$ ipython --no-banner

In [1]: import numpy as np

In [2]: np.set_printoptions(precision=2, suppress=True, linewidth=160)

In [3]: J = np.array([[0.9, -0.9, 0.5],
   ...:     [-0.2, -0.2, -1.7],
   ...:     [0.2, 0.8, -1.6],
   ...:     [0.8, 0.6, -0.1],
   ...:     [1.4, 1.5, -1.0]])

In [4]: J
Out[4]: 
array([[ 0.9, -0.9,  0.5],
       [-0.2, -0.2, -1.7],
       [ 0.2,  0.8, -1.6],
       [ 0.8,  0.6, -0.1],
       [ 1.4,  1.5, -1. ]])

In [5]: M2 = np.array([[0, 3, 3], [3, 2, 1], [0, 2, 1]])

In [6]: np.linalg.matrix_rank(J @ M2)
Out[6]: np.int64(3)

In [7]: np.einsum("ik,kj->ji", J, M2)
Out[7]: 
array([[-2.7, -0.6,  2.4,  1.8,  4.5],
       [ 1.9, -4.4, -1. ,  3.4,  5.2],
       [ 2.3, -2.5, -0.2,  2.9,  4.7]])

In [8]: np.einsum("ij->j", J)
Out[8]: array([ 3.1,  1.8, -3.9])

In [9]: J @ M2
Out[9]: 
array([[-2.7,  1.9,  2.3],
       [-0.6, -4.4, -2.5],
       [ 2.4, -1. , -0.2],
       [ 1.8,  3.4,  2.9],
       [ 4.5,  5.2,  4.7]])

In [10]: np.linalg.matrix_rank(np.vstack([J, M2.T]))
Out[10]: np.int64(3)

In [11]: np.vstack([J, M2.T]).shape
Out[11]: (8, 3)

In [12]: data = np.loadtxt("data.csv", delimiter=",")

In [13]: data
Out[13]: 
array([[ 0.86,  0.19,  0.25, -0.15],
       [ 0.19,  0.04,  0.07, -0.01],
       [ 0.25,  0.07,  0.33,  0.39],
       [-0.15, -0.01,  0.39,  0.77]])

In [14]: # symmetric

In [15]: ev, V = np.linalg.eigh(data)

In [16]: vec = np.array([-3, 3, 1, -2])

In [17]: V * np.maximum(ev, 0) @ V.T
Out[17]: 
array([[ 0.86,  0.19,  0.25, -0.15],
       [ 0.19,  0.04,  0.07, -0.01],
       [ 0.25,  0.07,  0.33,  0.39],
       [-0.15, -0.01,  0.39,  0.77]])

In [18]: ev, V = np.linalg.eigh(data)

In [19]: ev.round(2) + 0
Out[19]: array([0., 0., 1., 1.])

In [20]: print(np.round(np.linalg.eigvalsh(data @ data), 2) + 0)
[0. 0. 1. 1.]

In [21]: np.round(V.T @ V, 2) + 0
Out[21]: 
array([[1., 0., 0., 0.],
       [0., 1., 0., 0.],
       [0., 0., 1., 0.],
       [0., 0., 0., 1.]])

In [22]: np.unique(ev.round(6) + 0, return_counts=True)[1]
Out[22]: array([2, 2])

In [23]: np.round(V.T @ data @ V, 2) + 0
Out[23]: 
array([[0., 0., 0., 0.],
       [0., 0., 0., 0.],
       [0., 0., 1., 0.],
       [0., 0., 0., 1.]])

In [24]: print((ev > 1e-8).sum(), (ev < -1e-8).sum())
2 0
